$ python -q
>>> import numpy as np
>>> np.set_printoptions(suppress=True, linewidth=140)
>>> X = np.loadtxt("x.csv", delimiter=",")
>>> print(X.round(2) + 0)
[[-0.37 -0.26 -0.04 -0.43 -0.02 -0.52  0.52  0.21  0.18]
 [-0.28 -0.14 -0.48  0.43  0.68 -0.07 -0.04  0.05  0.11]
 [ 0.28 -0.2  -0.25  0.42 -0.26  0.08  0.65 -0.07 -0.36]
 [ 0.46  0.08 -0.4  -0.53  0.29  0.31  0.1   0.37 -0.07]
 [ 0.46 -0.45 -0.31 -0.01 -0.21 -0.26 -0.26 -0.27  0.49]
 [ 0.46  0.12  0.34  0.    0.46 -0.57  0.05 -0.18 -0.29]
 [ 0.05  0.8  -0.34  0.1  -0.18 -0.26  0.16 -0.07  0.31]
 [-0.09  0.03  0.06 -0.27  0.26  0.35  0.33 -0.76  0.19]
 [ 0.23 -0.02  0.47  0.28  0.16  0.21  0.31  0.34  0.6 ]]
>>> # keeps lengths
>>> x = np.array([0, -2, -2, 0, 2, -1, 2, 0, -1])
>>> target = X @ x
>>> print(target.round(2))
[ 1.93  2.49  1.96  1.16  0.34  0.95 -1.03  0.46 -0.79]
>>> print(np.round(np.linalg.solve(X, -1 * target), 2) + 0)
[ 0.  2.  2.  0. -2.  1. -2.  0.  1.]
>>> print(np.round(np.linalg.solve(X, target + X[:, 2]), 2) + 0)
[ 0. -2. -1.  0.  2. -1.  2.  0. -1.]
>>> B = np.array([[3, 7, 8, -6, 1, -3, -1, 1, 8, -7],
...     [9, 6, -8, 0, 2, 0, 7, 2, -7, 0],
...     [-4, 4, 0, 6, -1, 0, -7, -7, -8, 9],
...     [9, -1, -8, 8, 1, -9, 9, 2, 5, 5],
...     [-2, 3, 4, -9, 2, -6, 2, 2, 4, 8],
...     [4, 9, 3, -4, 9, 2, 7, -8, 1, 0],
...     [8, -9, 3, 7, -7, -4, 6, 2, -4, -6],
...     [0, 6, 5, -7, 2, 3, 0, -3, -9, 4],
...     [-4, -8, -4, 9, -5, 2, -6, -2, 4, 9],
...     [-6, 0, 8, -7, 8, -1, 0, -7, -7, -1]])
>>> arr = B + B.T
>>> print(arr)
[[  6  16   4   3  -1   1   7   1   4 -13]
 [ 16  12  -4  -1   5   9  -2   8 -15   0]
 [  4  -4   0  -2   3   3  -4  -2 -12  17]
 [  3  -1  -2  16  -8 -13  16  -5  14  -2]
 [ -1   5   3  -8   4   3  -5   4  -1  16]
 [  1   9   3 -13   3   4   3  -5   3  -1]
 [  7  -2  -4  16  -5   3  12   2 -10  -6]
 [  1   8  -2  -5   4  -5   2  -6 -11  -3]
 [  4 -15 -12  14  -1   3 -10 -11   8   2]
 [-13   0  17  -2  16  -1  -6  -3   2  -2]]
>>> # symmetric, so the eigenvalues are real
>>> B = arr / np.linalg.norm(arr, axis=1, keepdims=True)
>>> gram = B @ B.T
>>> print((gram - 2 * np.eye(10)).round(6).argmax(axis=1))
[5 7 4 6 2 7 3 1 3 5]
>>> print(np.round(np.linalg.norm(B, axis=1), 2))
[1. 1. 1. 1. 1. 1. 1. 1. 1. 1.]
>>> print(gram[4].round(2))
[-0.38  0.25  0.67 -0.56  1.    0.34 -0.59  0.01 -0.32  0.22]
>>> print(np.round(np.degrees(np.arccos(np.clip(gram[4, 0], -1, 1))), 2))
112.11
